$ ipython --no-banner

In [1]: import numpy as np

In [2]: from numpy import linalg as LA

In [3]: np.set_printoptions(suppress=True, linewidth=200)

In [4]: J = np.array([[0, 0, 2, 0, 0, 1],
   ...:     [0, 0, 1, -3, -2, -2],
   ...:     [0, 0, 0, -2, -2, 0],
   ...:     [0, 0, 0, 0, -3, 1],
   ...:     [0, 0, 0, 0, 0, 1],
   ...:     [0, 0, 0, 0, 0, 0]])

In [5]: # rank 4

In [6]: print(np.abs(J).max())
3

In [7]: print(np.round(LA.svd(J, compute_uv=False), 2) + 0)
[5.18 3.05 2.21 0.99 0.   0.  ]

In [8]: print(np.unravel_index(np.abs(J).argmax(), J.shape))
(np.int64(1), np.int64(3))

In [9]: print(J.shape)
(6, 6)

In [10]: print(LA.matrix_rank(J))
4

In [11]: print(np.diff(J, axis=0))
[[ 0  0 -1 -3 -2 -3]
 [ 0  0 -1  1  0  2]
 [ 0  0  0  2 -1  1]
 [ 0  0  0  0  3  0]
 [ 0  0  0  0  0 -1]]

In [12]: rk = LA.matrix_rank(J)

In [13]: print(rk)
4

In [14]: N = LA.svd(J)[2][rk:].T

In [15]: print(np.allclose(J @ N, 0))
True

In [16]: print([int(LA.matrix_rank(J[:, :j + 1])) for j in range(6)])
[0, 0, 1, 2, 3, 4]

In [17]: print(N.shape)
(6, 2)

In [18]: print([int(LA.matrix_rank(np.delete(J, i, axis=0))) for i in range(6)])
[4, 4, 4, 4, 4, 4]

In [19]: O, _ = LA.qr(np.array([[-1.8], [1.1], [-1.2]]))

In [20]: feats = O @ O.T

In [21]: print(feats.round(2))
[[ 0.55 -0.34  0.37]
 [-0.34  0.21 -0.22]
 [ 0.37 -0.22  0.24]]

In [22]: w, evecs = LA.eigh(feats)

In [23]: x = np.array([2, 2, -2])

In [24]: print(np.round(evecs * np.abs(w) @ evecs.T, 2))
[[ 0.55 -0.34  0.37]
 [-0.34  0.21 -0.22]
 [ 0.37 -0.22  0.24]]

In [25]: print((np.sign(evecs[:, -1].round(6)) == np.sign(evecs[0, -1].round(6))).astype(int))
[1 0 1]

In [26]: print(round(x @ feats @ x, 2))
0.17

In [27]: print(round(float(np.abs(feats).sum(axis=1).max()), 2), round(float(np.abs(w).max()), 2))
1.25 1.0

In [28]: print(round(x @ feats @ x / (x @ x), 2), round(float(w[0]), 2), np.round(w[-1], 2))
0.01 -0.0 1.0

In [29]: K = np.loadtxt("run14.csv", delimiter=",")

In [30]: print(K)
[[1. 0. 0. 0.]
 [0. 1. 0. 0.]
 [0. 0. 1. 0.]
 [0. 0. 0. 1.]]

In [31]: # a transition matrix

In [32]: rk = LA.matrix_rank(feats)

In [33]: print(rk)
1

In [34]: N = LA.svd(feats)[2][rk:].T

In [35]: print([int(LA.matrix_rank(feats[:i])) for i in range(1, len(feats) + 1)])
[1, 1, 1]

In [36]: print([int(LA.matrix_rank(feats[:, :j + 1])) for j in range(3)])
[1, 1, 1]

In [37]: print((K != 0).astype(int))
[[1 0 0 0]
 [0 1 0 0]
 [0 0 1 0]
 [0 0 0 1]]

In [38]: print(round(float(LA.det(K)), 2))
1.0

In [39]: print(np.flatnonzero(LA.matrix_power((K != 0) + (K.T != 0) + np.eye(4), 4)[1]))
[1]

In [40]: print((LA.matrix_power((K != 0) + (K.T != 0) + np.eye(4), 4) > 0).astype(int))
[[1 0 0 0]
 [0 1 0 0]
 [0 0 1 0]
 [0 0 0 1]]

In [41]: print(np.round(np.sort(LA.eigvals(K).real), 2))
[1. 1. 1. 1.]

In [42]: w, evecs = LA.eigh(K)

In [43]: print(np.round(LA.eigvalsh(K + 4 * np.eye(4)), 2))
[5. 5. 5. 5.]

In [44]: print(np.round(LA.eigvalsh(K @ K), 2))
[1. 1. 1. 1.]

In [45]: print(w)
[1. 1. 1. 1.]

In [46]: print(evecs.T @ K @ evecs)
[[1. 0. 0. 0.]
 [0. 1. 0. 0.]
 [0. 0. 1. 0.]
 [0. 0. 0. 1.]]

In [47]: print(np.unique(w.round(6) + 0, return_counts=True)[1])
[4]

In [48]: m1 = np.load("mat.npy")

In [49]: print(m1)
[[-2.51  0.57 -0.24 -1.52]
 [ 1.04 -1.59  1.78  1.49]
 [-1.09 -1.33  0.46  2.41]
 [-0.5   0.69  2.87 -0.09]
 [-0.33  1.98  2.22 -0.22]
 [-1.47  1.86 -0.96  1.56]
 [ 0.02  1.05 -2.76  0.52]
 [-0.74 -2.49  0.97 -1.15]
 [-1.61  2.36 -0.65  0.64]
 [ 1.88 -0.03 -1.7   1.6 ]
 [-0.43  1.67 -1.23  2.13]
 [ 0.48 -1.26 -2.66  0.33]
 [-1.55  1.3   2.06  0.83]
 [ 2.42  0.92 -1.12 -1.03]
 [-1.49  1.63  1.65  1.18]
 [-0.35  1.2   2.29  1.48]
 [-0.64 -1.39 -1.61  2.02]
 [ 0.7   2.47  0.52 -1.46]
 [-0.13  2.02 -2.2   0.2 ]
 [-2.96 -0.07  0.03 -0.49]
 [-2.02  2.11 -0.03 -0.67]
 [-2.09 -0.02  0.21  2.14]]

In [50]: cent = m1[[0, 17]].astype(float)

In [51]: for _ in range(7):
    ...:     labels = LA.norm(m1[:, None] - cent, axis=-1).argmin(axis=1)
    ...:     cent = np.array([m1[labels == j].mean(axis=0) for j in range(2)])
    ...: 

In [52]: print(labels)
[0 1 0 1 1 0 0 1 0 0 0 0 1 1 1 1 0 1 0 0 0 0]

In [53]: print(np.abs(cent[1] - cent[0]).argmax())
2

In [54]: print(cent.round(2))
[[-0.97  0.58 -1.03  0.84]
 [-0.09  0.68  1.47  0.11]]

In [55]: print(np.round(cent[1] - cent[0], 2))
[ 0.88  0.1   2.5  -0.72]
